>>> import numpy as np
>>> import numpy.linalg as la
>>> np.set_printoptions(precision=3, suppress=True, linewidth=140, floatmode="fixed")
>>> M = np.loadtxt("mat.csv", delimiter=",")
>>> M
array([[2.000, 0.000, 2.000, 0.000, 2.000, 0.000],
       [3.000, 1.000, 3.000, 1.000, 3.000, 1.000],
       [3.000, 2.000, 3.000, 2.000, 3.000, 2.000],
       [2.000, 0.000, 2.000, 0.000, 2.000, 0.000],
       [3.000, 1.000, 3.000, 1.000, 3.000, 1.000],
       [3.000, 2.000, 3.000, 2.000, 3.000, 2.000]])
>>> r = la.matrix_rank(M)
>>> r
np.int64(2)
>>> ns = la.svd(M)[2][r:].T
>>> ns.shape
(6, 4)
>>> np.allclose(M @ ns, 0)
True
>>> [int(la.matrix_rank(M[:, :j + 1])) for j in range(6)]
[1, 2, 2, 2, 2, 2]
>>> Y = M[0, 0] * M[1:] - np.outer(M[1:, 0], M[0])
>>> Y
array([[0.000, 2.000, 0.000, 2.000, 0.000, 2.000],
       [0.000, 4.000, 0.000, 4.000, 0.000, 4.000],
       [0.000, 0.000, 0.000, 0.000, 0.000, 0.000],
       [0.000, 2.000, 0.000, 2.000, 0.000, 2.000],
       [0.000, 4.000, 0.000, 4.000, 0.000, 4.000]])
>>> la.matrix_rank(Y), la.matrix_rank(M)
(np.int64(1), np.int64(2))
>>> np.flatnonzero(~Y.round(6).any(axis=1))
array([2])
>>> M[:, 0] / M[0, 0]
array([1.000, 1.500, 1.500, 1.000, 1.500, 1.500])
>>> la.cond(M) > 100
np.True_
>>> [round(float(x), 3) for x in la.svd(M, compute_uv=False)[:3]]
[12.461, 2.593, 0.0]
>>> sig = 3 * 0.5 ** np.arange(7)
>>> O, _ = la.qr(np.array([[-0.3, -0.5, -1.7, -0.2, 1.4, 1.4, -0.1],
...     [-1.3, 1.3, 1.0, -1.1, 0.5, 0.5, 0.6],
...     [0.9, 0.9, -0.1, 0.2, 0.2, -1.2, -0.6],
...     [-0.1, 0.7, 0.9, 0.7, -1.0, 1.3, 2.3],
...     [0.6, -0.9, 1.8, -0.6, 0.3, -0.4, -1.3],
...     [2.0, -0.9, -0.3, 1.3, 0.1, 1.3, 0.8],
...     [0.6, -0.8, -0.7, -0.7, -0.6, -1.0, -0.8]]))
>>> rng = np.random.default_rng(9319)
>>> m1 = rng.normal(size=(17, 7)) * sig @ O
>>> m1
array([[ 0.058,  0.162, -0.758,  0.342, -0.771, -0.193,  0.518],
       [ 0.397, -1.089,  1.122, -0.375,  1.388,  0.828, -0.758],
       [ 0.506,  0.809,  0.391, -0.955,  0.803,  0.442,  0.238],
       [ 0.136,  2.118, -3.614, -0.080, -2.491, -0.888,  2.840],
       [ 0.919,  0.110,  0.040, -0.399,  0.544,  1.105,  0.286],
       [ 0.209, -0.783, -0.201,  0.666, -0.325,  0.057,  0.401],
       [-1.110, -2.737,  3.895,  0.499,  2.451,  0.212, -3.919],
       [ 0.413, -0.431, -0.595,  0.435, -0.362,  0.042,  0.291],
       [-0.924,  0.498, -0.469,  0.024, -0.832, -1.481,  0.411],
       [-0.457, -0.155, -1.191,  0.673, -1.612, -1.617,  1.379],
       [-0.452,  0.558, -1.831,  0.626, -1.991, -1.396,  1.565],
       [-0.867,  1.769, -1.779, -0.083, -2.027, -1.932,  1.531],
       [-1.124, -1.530,  1.518,  0.332,  0.495, -1.366, -1.100],
       [ 1.323, -0.934,  0.745, -0.475,  1.463,  1.582,  0.292],
       [-0.577, -3.205,  2.297,  0.795,  1.527,  0.241, -2.187],
       [ 0.439,  2.272, -1.954, -0.629, -1.369, -0.338,  2.201],
       [ 0.428,  0.527, -0.638, -0.323, -0.099,  0.314,  0.877]])
>>> vec = np.array([0, -1, -3, 1, -2, 0, 0])
>>> la.norm(m1 @ vec) <= la.norm(m1, 2) * la.norm(vec) + 1e-9
np.True_
>>> np.sign((m1 @ vec).round(6))
array([ 1.000, -1.000, -1.000,  1.000, -1.000,  1.000, -1.000,  1.000,  1.000,  1.000,  1.000,  1.000, -1.000, -1.000, -1.000,  1.000,
        1.000])
>>> dist = la.norm(m1[:, None] - m1[None], axis=-1)
>>> dist.shape
(17, 17)
>>> la.matrix_rank(dist ** 2)
np.int64(9)
>>> np.unravel_index(dist.round(6).argmax(), dist.shape)
(np.int64(3), np.int64(6))
>>> C2 = m1.T @ m1
>>> np.allclose(C2, C2.T)
True
>>> round(float(np.trace(C2)), 3), round((m1 ** 2).sum(), 3)
(196.616, np.float64(196.616))
>>> la.matrix_rank(C2)
np.int64(7)
>>> la.eigvalsh(C2)[::-1]
array([157.439,  28.692,   8.070,   1.983,   0.331,   0.082,   0.019])
>>> la.svd(m1, compute_uv=False) ** 2
array([157.439,  28.692,   8.070,   1.983,   0.331,   0.082,   0.019])
>>> vec = np.array([-4, 2, -5, 7, -8, 3, 6])
>>> rhs = m1 @ vec
>>> la.solve(m1.T @ m1, m1.T @ rhs)
array([-4.000,  2.000, -5.000,  7.000, -8.000,  3.000,  6.000])
>>> la.lstsq(m1, rhs)[0]
array([-4.000,  2.000, -5.000,  7.000, -8.000,  3.000,  6.000])
>>> rhs = rhs + 0.3 * rng.normal(size=17)
>>> rhs
array([ 15.235, -25.620, -13.207,  55.241,  -6.123,   8.527, -59.684,   8.496,  12.074,  28.696,  37.587,  35.149, -18.755, -19.564,
       -35.006,  31.427,   7.216])
>>> b, *_ = la.lstsq(m1, rhs)
>>> np.round(la.norm(rhs - m1 @ b), 3)
np.float64(0.645)
>>> np.round(m1.T @ (rhs - m1 @ b), 3) + 0
array([0.000, 0.000, 0.000, 0.000, 0.000, 0.000, 0.000])
>>> b.round()
array([-4.000,  3.000, -5.000,  8.000, -8.000,  3.000,  6.000])
>>> Uu, sig = la.svd(m1)
Traceback (most recent call last):
  File "<python-input-46>", line 1, in <module>
    Uu, sig = la.svd(m1)
    ^^^^^^^
ValueError: too many values to unpack (expected 2)
>>> Uu, sig, VT = la.svd(m1, full_matrices=False)
>>> np.round(Uu.T @ m1 @ VT.T, 3) + 0
array([[12.547,  0.000,  0.000,  0.000,  0.000,  0.000,  0.000],
       [ 0.000,  5.356,  0.000,  0.000,  0.000,  0.000,  0.000],
       [ 0.000,  0.000,  2.841,  0.000,  0.000,  0.000,  0.000],
       [ 0.000,  0.000,  0.000,  1.408,  0.000,  0.000,  0.000],
       [ 0.000,  0.000,  0.000,  0.000,  0.576,  0.000,  0.000],
       [ 0.000,  0.000,  0.000,  0.000,  0.000,  0.287,  0.000],
       [ 0.000,  0.000,  0.000,  0.000,  0.000,  0.000,  0.136]])
>>> np.cumsum(sig ** 2) / np.sum(sig ** 2)
array([0.801, 0.947, 0.988, 0.998, 0.999, 1.000, 1.000])
>>> np.round(Uu.T @ Uu, 3) + 0
array([[1.000, 0.000, 0.000, 0.000, 0.000, 0.000, 0.000],
       [0.000, 1.000, 0.000, 0.000, 0.000, 0.000, 0.000],
       [0.000, 0.000, 1.000, 0.000, 0.000, 0.000, 0.000],
       [0.000, 0.000, 0.000, 1.000, 0.000, 0.000, 0.000],
       [0.000, 0.000, 0.000, 0.000, 1.000, 0.000, 0.000],
       [0.000, 0.000, 0.000, 0.000, 0.000, 1.000, 0.000],
       [0.000, 0.000, 0.000, 0.000, 0.000, 0.000, 1.000]])
>>> np.round(VT @ VT.T, 3) + 0
array([[1.000, 0.000, 0.000, 0.000, 0.000, 0.000, 0.000],
       [0.000, 1.000, 0.000, 0.000, 0.000, 0.000, 0.000],
       [0.000, 0.000, 1.000, 0.000, 0.000, 0.000, 0.000],
       [0.000, 0.000, 0.000, 1.000, 0.000, 0.000, 0.000],
       [0.000, 0.000, 0.000, 0.000, 1.000, 0.000, 0.000],
       [0.000, 0.000, 0.000, 0.000, 0.000, 1.000, 0.000],
       [0.000, 0.000, 0.000, 0.000, 0.000, 0.000, 1.000]])
>>> (sig > 1e-8).sum()
np.int64(7)
>>> np.allclose(Uu * sig @ VT, m1)
True
>>> Uu.shape, sig.shape, VT.shape
((17, 7), (7,), (7, 7))
>>> np.abs(VT[0])
array([0.035, 0.444, 0.564, 0.034, 0.439, 0.176, 0.509])
>>> arr = np.loadtxt("test15.csv", delimiter=",")
>>> arr
array([[1.000, 0.000, 0.000, 0.000, 0.000, 0.000, 0.000, 0.000],
       [0.000, 1.000, 0.000, 0.000, 0.000, 0.000, 0.000, 0.000],
       [1.000, 3.000, 1.000, 0.000, 0.000, 0.000, 0.000, 0.000],
       [3.000, 1.000, 0.000, 1.000, 0.000, 0.000, 0.000, 0.000],
       [1.000, 1.000, 0.000, 3.000, 1.000, 0.000, 0.000, 0.000],
       [0.000, 0.000, 2.000, 0.000, 2.000, 1.000, 0.000, 0.000],
       [3.000, 2.000, 2.000, 0.000, 3.000, 0.000, 1.000, 0.000],
       [0.000, 2.000, 0.000, 0.000, 2.000, 1.000, 0.000, 1.000]])
>>> [int(la.matrix_rank(la.matrix_power(arr, p))) for p in range(1, 9)]
[8, 8, 8, 8, 8, 8, 8, 8]
>>> np.prod(np.diag(arr)), round(la.det(arr), 3)
(np.float64(1.0), np.float64(1.0))
>>> arr @ arr
array([[ 1.000,  0.000,  0.000,  0.000,  0.000,  0.000,  0.000,  0.000],
       [ 0.000,  1.000,  0.000,  0.000,  0.000,  0.000,  0.000,  0.000],
       [ 2.000,  6.000,  1.000,  0.000,  0.000,  0.000,  0.000,  0.000],
       [ 6.000,  2.000,  0.000,  1.000,  0.000,  0.000,  0.000,  0.000],
       [11.000,  5.000,  0.000,  6.000,  1.000,  0.000,  0.000,  0.000],
       [ 4.000,  8.000,  4.000,  6.000,  4.000,  1.000,  0.000,  0.000],
       [11.000, 13.000,  4.000,  9.000,  6.000,  0.000,  1.000,  0.000],
       [ 2.000,  6.000,  2.000,  6.000,  6.000,  2.000,  0.000,  1.000]])
